In [1]: import numpy as np

In [2]: np.set_printoptions(suppress=True, linewidth=140)

In [3]: tidy = lambda a: np.round(a, 1) + 0

In [4]: Y = np.array([[7, 6, -8], [-2, 6, 6], [-6, 0, 3]])

In [5]: Y[-1] = Y[0]

In [6]: W0 = Y + 0.3 * np.eye(3)

In [7]: print(W0)
[[ 7.3  6.  -8. ]
 [-2.   6.3  6. ]
 [ 7.   6.  -7.7]]

In [8]: rng = np.random.default_rng(969)

In [9]: lab = rng.permutation(3)

In [10]: Y = W0[:, lab] * rng.choice([-1, 1], 3)

In [11]: print(Y)
[[-7.3 -6.  -8. ]
 [ 2.  -6.3  6. ]
 [-7.  -6.  -7.7]]

In [12]: left, _, Vt = np.linalg.svd(W0.T @ Y)

In [13]: print(lab)
[0 1 2]

In [14]: print(tidy(np.linalg.lstsq(W0, Y)[0]))
[[-1.  0.  0.]
 [ 0. -1.  0.]
 [ 0.  0.  1.]]

In [15]: G = Y.T @ Y

In [16]: print(np.allclose(G, G.T))
True

In [17]: print(tidy(np.linalg.eigvalsh(G)[::-1]))
[302.6  74.7   0. ]

In [18]: print(tidy(G))
[[106.3  73.2 124.3]
 [ 73.2 111.7  56.4]
 [124.3  56.4 159.3]]

In [19]: print(tidy(np.trace(G)), tidy((Y ** 2).sum()))
377.3 377.3

In [20]: mat = np.array([[2.2, 1.8, 0.1],
    ...:     [2.4, 2.1, 0.3],
    ...:     [2.1, 2.5, -0.2],
    ...:     [1.9, 1.8, -0.2],
    ...:     [2.3, 1.7, -0.3],
    ...:     [1.2, 1.8, 1.0],
    ...:     [2.0, 1.5, 0.8],
    ...:     [2.1, 2.2, 0.9],
    ...:     [1.8, 2.3, 0.9],
    ...:     [1.9, 2.0, 1.1],
    ...:     [1.8, -0.2, 1.0],
    ...:     [1.9, 0.1, 0.9],
    ...:     [2.4, 0.2, 0.6],
    ...:     [2.0, -0.3, 1.4],
    ...:     [2.4, -0.4, 1.2]])

In [21]: Xs = mat - mat.mean(axis=0)

In [22]: V = np.linalg.svd(Xs)[2][:1]

In [23]: Y = Xs - Xs @ V.T @ V

In [24]: print(tidy(np.diag(V.T @ V)))
[0.  0.9 0.1]

In [25]: print(tidy(np.linalg.norm(Y) / np.linalg.norm(Xs)))
0.4

In [26]: print(np.linalg.norm(Y, axis=1).round(6).argmax())
5

In [27]: print(tidy(Y.std(axis=0)))
[0.3 0.1 0.4]

In [28]: Xs = (mat - mat.mean(axis=0)) / mat.std(axis=0)

In [29]: print(np.argwhere(np.abs(Xs) > 2))
[[5 0]]

In [30]: coef = np.linalg.lstsq(np.delete(Xs, 2, axis=1), Xs[:, 2])[0]

In [31]: print(tidy(coef))
[-0.4 -0.6]
